$ python3 -q
>>> import numpy as np
>>> from numpy import linalg as LA
>>> np.set_printoptions(precision=4, suppress=True, linewidth=200)
>>> feats = np.array([[-3.95, 3.0, -3.0], [-3.0, -0.95, 1.0], [-4.0, 3.0, -2.95]])
>>> LA.matrix_rank(feats, rtol=0.1)
np.int64(2)
>>> np.argsort(-LA.norm(feats, axis=0).round(6), kind="stable")[:3]
array([0, 1, 2])
>>> np.abs(LA.svd(feats)[2][-1])
array([0.0096, 0.7105, 0.7036])
>>> round(np.log10(LA.cond(feats)))
3
>>> def softmax(z):
...     e = np.exp(z - z.max(axis=-1, keepdims=True))
...     return e / e.sum(axis=-1, keepdims=True)
... 
>>> softmax(feats).sum(axis=1)
array([1., 1., 1.])
>>> softmax(feats[2] + -1)
array([0.0009, 0.9965, 0.0026])
>>> att = feats @ feats.T / np.sqrt(3)
>>> softmax(att)[2] @ feats
array([-3.9754,  3.    , -2.9746])
>>> softmax(att).round(6).argmax(axis=1)
array([2, 1, 2])
>>> ev, evecs = LA.eig(feats)
>>> np.sort(LA.eigvals(feats @ feats))
array([ 0.0025,  4.9193, 32.2857])
>>> np.round(feats @ evecs[:, 0] - ev[0] * evecs[:, 0], 4) + 0
array([0., 0., 0.])
>>> np.sort(LA.eigvals(LA.inv(feats)))
array([-0.4509, -0.176 , 20.    ])
>>> np.round(np.prod(ev), 4)
np.float64(0.6301)
>>> print(np.sort(LA.eigvals(feats.T)))
[-5.6821 -2.2179  0.05  ]
>>> ev
array([ 0.05  , -5.6821, -2.2179])
>>> E = np.loadtxt("case4.csv", delimiter=",")
>>> E
array([[-15.5803,  23.329 ,  19.3713],
       [-14.3859,  21.4255,  17.5925],
       [-13.0381,  19.2892,  15.605 ],
       [-11.4491,  16.7885,  13.2928],
       [-10.2736,  14.9524,  11.6073],
       [ -7.1832,  10.1952,   7.3069],
       [ -2.1613,   2.8155,   1.0793],
       [ -2.0215,   2.6209,   0.9346],
       [ -0.7964,   0.9701,  -0.1458],
       [ -0.3424,   0.397 ,  -0.3617],
       [ -0.0912,   0.0996,  -0.3072],
       [ -0.0292,   0.0308,  -0.204 ],
       [ -0.004 ,   0.0039,   0.0943],
       [ -0.2291,   0.1761,   0.9272],
       [ -0.4794,   0.283 ,   1.4456],
       [ -0.6078,   0.296 ,   1.6522],
       [ -0.7188,   0.2764,   1.8004],
       [ -0.8255,   0.2208,   1.912 ],
       [ -0.8527,   0.1991,   1.9348],
       [ -0.7787,  -4.5253,  -1.0374],
       [ -0.6678,  -5.0874,  -1.5033],
       [ -0.358 ,  -6.5112,  -2.7093],
       [ -0.2012,  -7.1785,  -3.2847]])
>>> d = LA.norm(E[:, None] - E[None], axis=-1)
>>> np.flatnonzero(d[0] < d.mean() / 2)
array([0, 1, 2])
>>> d[:5, :5]
array([[ 0.    ,  2.866 ,  6.0801,  9.8383, 12.594 ],
       [ 2.866 ,  0.    ,  3.2141,  6.9724,  9.728 ],
       [ 6.0801,  3.2141,  0.    ,  3.7583,  6.514 ],
       [ 9.8383,  6.9724,  3.7583,  0.    ,  2.7557],
       [12.594 ,  9.728 ,  6.514 ,  2.7557,  0.    ]])
>>> d.mean(axis=1).argmax()
np.int64(0)
>>> LA.matrix_rank(d ** 2)
np.int64(5)
>>> np.unravel_index(d.round(6).argmax(), d.shape)
(np.int64(0), np.int64(22))
>>> d[0].round(6).argsort(kind="stable")[:4]
array([0, 1, 2, 3])
>>> d.shape
(23, 23)
>>> t3 = np.stack([E, -1 * E, E[::-1]])
>>> t3.shape
(3, 23, 3)
>>> LA.norm(t3, axis=(1, 2))
array([66.3003, 66.3003, 66.3003])
>>> gram = feats.T @ feats
>>> (feats @ feats.T).shape
(3, 3)
>>> m1 = np.array([[1, 0, 0, 0], [5, 1, 0, 0], [-2, 5, 1, 0], [2, 1, -5, 1]])
>>> m1
array([[ 1,  0,  0,  0],
       [ 5,  1,  0,  0],
       [-2,  5,  1,  0],
       [ 2,  1, -5,  1]])
>>> rng = np.random.default_rng(45884)
>>> labels = rng.permutation(4)
>>> labels
array([0, 2, 1, 3])
>>> B = m1[labels][:, labels]
>>> np.sort(np.abs(LA.eigvals(B)))
array([1., 1., 1., 1.])
>>> np.diag(B)
array([1, 1, 1, 1])
>>> print(round(LA.det(B), 4), round(float(LA.det(m1[labels])), 4))
1.0 -1.0
>>> print(np.trace(B))
4
